$ python3 -q
>>> import numpy as np
>>> np.set_printoptions(suppress=True, linewidth=120)
>>> rd = lambda a: np.round(a, 4) + 0
>>> mat, _ = np.linalg.qr(np.array([[-0.9, 0.8, -0.1], [-2.3, -1.7, 0.7], [-0.4, 1.4, 0.7]]))
>>> print(rd(mat))
[[-0.3597  0.5626 -0.7444]
 [-0.9193 -0.3504  0.1794]
 [-0.1599  0.7488  0.6432]]
>>> vec = np.array([-3, 3, -3])
>>> rd(np.linalg.norm(vec)), rd(np.linalg.norm(mat @ vec))
(np.float64(5.1962), np.float64(5.1962))
>>> 3 - np.linalg.matrix_rank(mat - np.eye(3), tol=1e-8)
np.int64(1)
>>> [p for p in range(1, 25) if np.allclose(np.linalg.matrix_power(mat, p), np.eye(3))]
[]
>>> print(rd(np.abs(np.linalg.eigvals(mat))))
[1. 1. 1.]
>>> rd(np.sort(np.abs(np.degrees(np.angle(np.linalg.eigvals(mat))))))
array([  0.   , 122.238, 122.238])
>>> rd(np.linalg.inv(mat))
array([[-0.3597, -0.9193, -0.1599],
       [ 0.5626, -0.3504,  0.7488],
       [-0.7444,  0.1794,  0.6432]])
>>> print(rd(mat @ mat.T))
[[1. 0. 0.]
 [0. 1. 0.]
 [0. 0. 1.]]
>>> rng = np.random.default_rng(68752)
>>> X = np.eye(7, dtype=int)[rng.permutation(7)] * np.array([0, -2, 0, -3, -3, 3, 1])
>>> X
array([[ 0,  0,  0,  0,  0,  0,  1],
       [ 0,  0,  0, -3,  0,  0,  0],
       [ 0,  0,  0,  0,  0,  3,  0],
       [ 0, -2,  0,  0,  0,  0,  0],
       [ 0,  0,  0,  0, -3,  0,  0],
       [ 0,  0,  0,  0,  0,  0,  0],
       [ 0,  0,  0,  0,  0,  0,  0]])
>>> # 4 groups of indices that never mix
>>> left, sv, Vt = np.linalg.svd(X)
>>> vecs = Vt[:(sv > 1e-8).sum()]
>>> vec = X[2] + -2 * X[1] + rng.integers(2) * np.eye(7)[2]
>>> print(vec)
[0. 0. 1. 6. 0. 3. 0.]
>>> rd(np.linalg.norm(vec - vecs.T @ vecs @ vec))
np.float64(1.0)
>>> np.linalg.matrix_rank(np.vstack([X, vec]))
np.int64(6)
>>> rd(np.linalg.det(X))
np.float64(0.0)
>>> print(rd(np.sort(np.linalg.eigvals(X).real)))
[-3.     -2.4495  0.      0.      0.      0.      2.4495]
>>> print(X @ X)
[[0 0 0 0 0 0 0]
 [0 6 0 0 0 0 0]
 [0 0 0 0 0 0 0]
 [0 0 0 6 0 0 0]
 [0 0 0 0 9 0 0]
 [0 0 0 0 0 0 0]
 [0 0 0 0 0 0 0]]
>>> E = np.load("a.npy")
>>> E
array([[ 2,  6,  5],
       [ 6,  0,  5],
       [ 5,  5, 10]])
>>> # symmetric, so the eigenvalues are real
>>> B = E / np.sqrt((E ** 2).mean(axis=1, keepdims=True))
>>> np.linalg.matrix_rank(E - E.mean(axis=1, keepdims=True))
np.int64(2)
>>> print(rd(B[1]))
[1.3306 0.     1.1088]
>>> rd(np.linalg.norm(B, axis=1))
array([1.7321, 1.7321, 1.7321])
>>> rd(E - E.mean(axis=1, keepdims=True))
array([[-2.3333,  1.6667,  0.6667],
       [ 2.3333, -3.6667,  1.3333],
       [-1.6667, -1.6667,  3.3333]])
>>> np.all(np.linalg.eigvalsh(E) > 0)
np.False_
>>> print(rd(np.linalg.eigvalsh(E).min()))
-5.1136
>>> u = np.array([-2, -1, -2])
>>> B = E + np.outer(u, np.eye(3)[0])
>>> B
array([[ 0.,  6.,  5.],
       [ 5.,  0.,  5.],
       [ 3.,  5., 10.]])
>>> print(np.linalg.matrix_rank(np.linalg.inv(B) - np.linalg.inv(E), tol=1e-8))
1
>>> rd(np.linalg.det(B) / np.linalg.det(E)), rd(1 + np.linalg.solve(E, u)[0])
(np.float64(0.7727), np.float64(0.7727))
>>> vec = np.array([5, 0, 4])
>>> target = E @ vec
>>> target
array([30, 50, 65])
>>> rd(np.linalg.solve(E.T, E[1]))
array([0., 1., 0.])
>>> print(rd(np.linalg.solve(E, target + E[:, 1])))
[5. 1. 4.]
>>> rd(np.linalg.solve(E, 4 * target))
array([20.,  0., 16.])
>>> rd(np.linalg.solve(E, target))
array([5., 0., 4.])
>>> vals, vecs = np.linalg.eigh(E)
>>> vec = np.array([-2, 2, -2])
>>> rd(vecs * np.maximum(vals, 0) @ vecs.T)
array([[ 3.9779,  3.5153,  5.1677],
       [ 3.5153,  3.1214,  4.7894],
       [ 5.1677,  4.7894, 10.0142]])
>>> vec @ E @ vec
np.int64(0)
>>> rd(vecs * np.abs(vals) @ vecs.T)
array([[ 5.9559,  1.0305,  5.3353],
       [ 1.0305,  6.2429,  4.5787],
       [ 5.3353,  4.5787, 10.0284]])
>>> vec @ E @ vec / (vec @ vec), rd(vals[0]), rd(vals[-1])
(np.float64(0.0), np.float64(-5.1136), np.float64(15.7476))
>>> data = np.loadtxt("test17.csv", delimiter=",")
>>> data
array([[ 0.,  6.,  6.,  3.,  6.],
       [ 2., 15., 15.,  6., 14.],
       [ 4., 21., 17.,  7., 23.],
       [ 4., 24., 18., 10., 27.],
       [ 8., 31., 19., 13., 34.],
       [10., 34., 21., 16., 34.],
       [18., 43., 29., 18., 38.],
       [26., 47., 34., 24., 40.],
       [27., 56., 34., 31., 41.],
       [30., 62., 38., 35., 45.],
       [39., 67., 40., 39., 51.],
       [47., 69., 43., 43., 51.],
       [50., 76., 45., 52., 58.],
       [56., 83., 46., 54., 61.],
       [63., 88., 46., 62., 67.],
       [70., 95., 52., 68., 71.],
       [76., 95., 53., 77., 73.],
       [77., 96., 59., 81., 80.],
       [81., 97., 68., 89., 85.]])
>>> gram = data.T @ data
>>> rd(np.linalg.eigvalsh(gram)[::-1])
array([239706.2868,   2373.7072,    331.8861,    130.0102,     49.1097])
>>> print(gram)
[[39330. 55133. 33020. 40309. 43507.]
 [55133. 80767. 48626. 56904. 64095.]
 [33020. 48626. 29597. 34245. 38841.]
 [40309. 56904. 34245. 41574. 45149.]
 [43507. 64095. 38841. 45149. 51323.]]
>>> print(rd(np.linalg.svd(data, compute_uv=False) ** 2))
[239706.2868   2373.7072    331.8861    130.0102     49.1097]
>>> left, sv, Vt = np.linalg.svd(data)
>>> rd(sv)
array([489.5981,  48.7207,  18.2177,  11.4022,   7.0078])
>>> B = left[:, :1] @ np.diag(sv[:1]) @ Vt[:1]
>>> print(rd(np.linalg.norm(data - B, 2)), rd(sv[1]))
48.7207 48.7207
>>> np.linalg.matrix_rank(data, rtol=0.05)
np.int64(2)
>>> M = np.loadtxt("m.csv", delimiter=",")
>>> M
array([[-24.438 ,  -8.8291, -24.0777,  -2.0109],
       [  9.7442,  -2.2771,  -6.2115,   8.6576],
       [  1.0184,   1.9893,   5.2561,  -6.0967],
       [ -3.2193,   4.7832,  13.3428,  -5.6897],
       [-29.9994,   0.0088,   1.6306,  -2.1153],
       [-27.1178,  -6.2368, -16.82  ,  -9.3632],
       [ 24.2001,   7.066 ,  18.452 ,   4.3098],
       [ 23.2652,   0.4886,   0.4759,  13.6971],
       [ 28.2098,  -2.4475,  -8.5628,  11.2769],
       [-23.773 ,   0.9856,   5.16  ,   2.8777],
       [ -3.2732,  -7.0922, -19.6094,   3.0676]])
>>> rd(np.linalg.norm(data, 2) / np.linalg.norm(data))
np.float64(0.994)
>>> round(np.log10(np.linalg.cond(data)))
2
>>> np.argsort(-np.linalg.norm(data, axis=0).round(6), kind="stable")[:3]
array([1, 4, 3])
>>> q, vecs = np.linalg.qr(M[:, :3])[0], np.linalg.qr(M[:, 3:])[0]
>>> sv = np.linalg.svd(q.T @ vecs, compute_uv=False)
>>> (sv > 0.9).sum()
np.int64(1)
>>> rd(np.degrees(np.arccos(sv.clip(0, 1))))
array([25.3658])
>>> K = np.loadtxt("x.csv", delimiter=",")
>>> K
array([[-5.0867, -0.9755, -8.5542],
       [-1.2364, -2.5715,  9.5843],
       [ 8.1532, -5.7897, -0.0681],
       [-5.5964,  4.7466, -6.7934],
       [ 0.5434,  0.1465,  9.9841],
       [-2.4112, -9.385 ,  2.4716],
       [ 4.2736,  7.6367,  4.8391],
       [-3.7461,  5.4658,  7.4894],
       [ 4.6688, -8.2845, -3.0935],
       [-3.9163, -1.9783, -8.9861],
       [-6.711 , -7.2736,  1.4347],
       [-4.7234,  7.5973, -4.4688],
       [ 3.5545,  4.4317, -8.2295],
       [-0.4153, -9.8977, -1.365 ],
       [-0.3562, -8.3916, -5.4272],
       [-8.0198, -2.2537,  5.5321],
       [-2.2714,  4.8218, -8.4611],
       [ 0.883 , -1.8159,  9.794 ],
       [-3.4882, -5.6897,  7.4471],
       [-9.427 ,  2.2364,  2.476 ],
       [-8.9092,  4.366 ,  1.2506],
       [-8.9761,  2.124 ,  3.8625],
       [ 1.3621,  8.832 ,  4.4878],
       [-3.4439,  2.9392,  8.9163],
       [-8.9471, -4.2893, -1.2458],
       [ 1.0266,  2.1268,  9.7171],
       [ 9.7943,  1.2881,  1.5534]])
>>> left, sv, Vt = np.linalg.svd(X)
>>> print(sv)
[3. 3. 3. 2. 1. 0. 0.]
>>> B = left[:, :5] @ np.diag(sv[:5]) @ Vt[:5]
>>> np.linalg.matrix_rank(X, rtol=0.05)
np.int64(5)
>>> np.linalg.matrix_rank(B)
np.int64(5)
>>> np.linalg.matrix_rank(K)
np.int64(3)
>>> np.abs(K).max()
np.float64(9.9841)
>>> print(rd(np.linalg.svd(K, compute_uv=False)))
[33.0108 28.7541 27.9909]
>>> Xc = (K - K.mean(axis=0)) / K.std(axis=0)
>>> rd(Xc.std(axis=0))
array([1., 1., 1.])
>>> np.argwhere(np.abs(Xc) > 2)
array([[26,  0]])
>>> beta = np.linalg.lstsq(np.delete(Xc, 1, axis=1), Xc[:, 1])[0]
>>> rd(1 - np.var(Xc[:, 1] - np.delete(Xc, 1, axis=1) @ beta))
np.float64(0.0057)
>>> np.abs(beta).argmax()
np.int64(0)
>>> vec = np.array([4, 0, 4])
>>> target = K @ vec
>>> rd(np.linalg.solve(K.T @ K, K.T @ target))
array([4., 0., 4.])
>>> print(rd(np.linalg.lstsq(K, target)[0]))
[4. 0. 4.]
>>> target = target + 0.02 * rng.normal(size=27)
>>> rd(target)
array([-54.5502,  33.3924,  32.3688, -49.59  ,  42.1091,   0.2323,  36.438 ,  14.9875,   6.298 , -51.6022, -21.0798,
       -36.7826, -18.6997,  -7.1155, -23.1404,  -9.9615, -42.9389,  42.6986,  15.8276, -27.7966, -30.6464, -20.4775,
        23.4384,  21.8431, -40.7838,  42.9647,  45.3983])
>>> beta, *_ = np.linalg.lstsq(K, target)
>>> rd(np.linalg.norm(target - K @ beta))
np.float64(0.0855)
>>> rd(beta)
array([ 4.001 , -0.0004,  3.9997])
>>> beta.round()
array([ 4., -0.,  4.])
>>> F = np.load("mat.npy")
>>> rd(F)
array([[0.1614, 0.0538, 0.0538, 0.0538, 0.2331, 0.2689],
       [0.0538, 0.0179, 0.0179, 0.0179, 0.0777, 0.0896],
       [0.0538, 0.0179, 0.0179, 0.0179, 0.0777, 0.0896],
       [0.0538, 0.0179, 0.0179, 0.0179, 0.0777, 0.0896],
       [0.2331, 0.0777, 0.0777, 0.0777, 0.3367, 0.3884],
       [0.2689, 0.0896, 0.0896, 0.0896, 0.3884, 0.4482]])
>>> # column 2 repeats column 1
>>> B = K + rng.integers(-2, 3, (27, 1)) @ rng.integers(-2, 3, (1, 3))
>>> print(rd(B))
[[ -5.0867  -2.9755  -4.5542]
 [ -1.2364  -0.5715   5.5843]
 [  8.1532  -7.7897   3.9319]
 [ -5.5964   4.7466  -6.7934]
 [  0.5434  -0.8535  11.9841]
 [ -2.4112 -10.385    4.4716]
 [  4.2736   9.6367   0.8391]
 [ -3.7461   5.4658   7.4894]
 [  4.6688  -6.2845  -7.0935]
 [ -3.9163  -3.9783  -4.9861]
 [ -6.711   -6.2736  -0.5653]
 [ -4.7234   5.5973  -0.4688]
 [  3.5545   3.4317  -6.2295]
 [ -0.4153 -10.8977   0.635 ]
 [ -0.3562 -10.3916  -1.4272]
 [ -8.0198  -1.2537   3.5321]
 [ -2.2714   5.8218 -10.4611]
 [  0.883   -2.8159  11.794 ]
 [ -3.4882  -6.6897   9.4471]
 [ -9.427    0.2364   6.476 ]
 [ -8.9092   3.366    3.2506]
 [ -8.9761   0.124    7.8625]
 [  1.3621   9.832    2.4878]
 [ -3.4439   3.9392   6.9163]
 [ -8.9471  -5.2893   0.7542]
 [  1.0266   3.1268   7.7171]
 [  9.7943   0.2881   3.5534]]
>>> print(np.linalg.matrix_rank(B - K, tol=1e-8))
1
>>> rd(np.linalg.svd(B - K, compute_uv=False))
array([16.5831,  0.    ,  0.    ])
>>> rd(B - K)
array([[ 0., -2.,  4.],
       [ 0.,  2., -4.],
       [ 0., -2.,  4.],
       [ 0.,  0.,  0.],
       [ 0., -1.,  2.],
       [ 0., -1.,  2.],
       [ 0.,  2., -4.],
       [ 0.,  0.,  0.],
       [ 0.,  2., -4.],
       [ 0., -2.,  4.],
       [ 0.,  1., -2.],
       [ 0., -2.,  4.],
       [ 0., -1.,  2.],
       [ 0., -1.,  2.],
       [ 0., -2.,  4.],
       [ 0.,  1., -2.],
       [ 0.,  1., -2.],
       [ 0., -1.,  2.],
       [ 0., -1.,  2.],
       [ 0., -2.,  4.],
       [ 0., -1.,  2.],
       [ 0., -2.,  4.],
       [ 0.,  1., -2.],
       [ 0.,  1., -2.],
       [ 0., -1.,  2.],
       [ 0.,  1., -2.],
       [ 0., -1.,  2.]])
>>> rd(np.abs(B - K).sum(axis=1))
array([6., 6., 6., 0., 3., 3., 6., 0., 6., 6., 3., 6., 3., 3., 6., 3., 3., 3., 3., 6., 3., 6., 3., 3., 3., 3., 3.])
>>> B = F / np.sqrt((F ** 2).mean(axis=1, keepdims=True))
>>> rd(B[5])
array([0.9839, 0.328 , 0.328 , 0.328 , 1.4212, 1.6399])
>>> B = np.array([[0, -1], [2, 1]])
>>> cent = np.array([[1, 3], [-1, 0]])
>>> m1 = np.kron(B, cent)
>>> m1
array([[ 0,  0, -1, -3],
       [ 0,  0,  1,  0],
       [ 2,  6,  1,  3],
       [-2,  0, -1,  0]])
>>> labels = K[:, 1] > np.median(K[:, 1])
>>> u = K[labels].mean(axis=0) - K[~labels].mean(axis=0)
>>> print(((K - K.mean(axis=0)) @ u > 0).astype(int))
[0 0 0 1 1 0 1 1 0 0 0 1 1 0 0 0 1 0 0 1 1 1 1 1 0 1 1]
>>> labels.astype(int)
array([0, 0, 0, 1, 0, 0, 1, 1, 0, 0, 0, 1, 1, 0, 0, 0, 1, 0, 0, 1, 1, 1, 1, 1, 0, 1, 1])
>>> rd((((K - K.mean(axis=0)) @ u > 0) == labels).mean())
np.float64(0.963)
>>> B = m1 / np.linalg.norm(m1, axis=1, keepdims=True)
>>> gram = B @ B.T
>>> rd(np.linalg.norm(B, axis=1))
array([1., 1., 1., 1.])
>>> print(rd(gram[1]))
[-0.3162  1.      0.1414 -0.4472]
>>> print((np.abs(gram) > 0.9).astype(int))
[[1 0 0 0]
 [0 1 0 0]
 [0 0 1 0]
 [0 0 0 1]]
>>> vec = np.array([-4, -3, 4, 0])
>>> target = m1 @ vec
>>> beta, lr = np.zeros(4), 1 / np.linalg.norm(m1, 2) ** 2
>>> for i in range(250):
...     beta -= lr * m1.T @ (m1 @ beta - target)
...     if i % 50 == 0: print(i, round(np.linalg.norm(m1 @ beta - target), 4))
... 
0 8.9037
50 1.9687
100 1.0313
150 0.5403
200 0.283
>>> rd(beta)
array([-3.9102, -3.0332,  3.8547,  0.0538])
>>> print(rd(np.linalg.cond(m1)))
8.8226
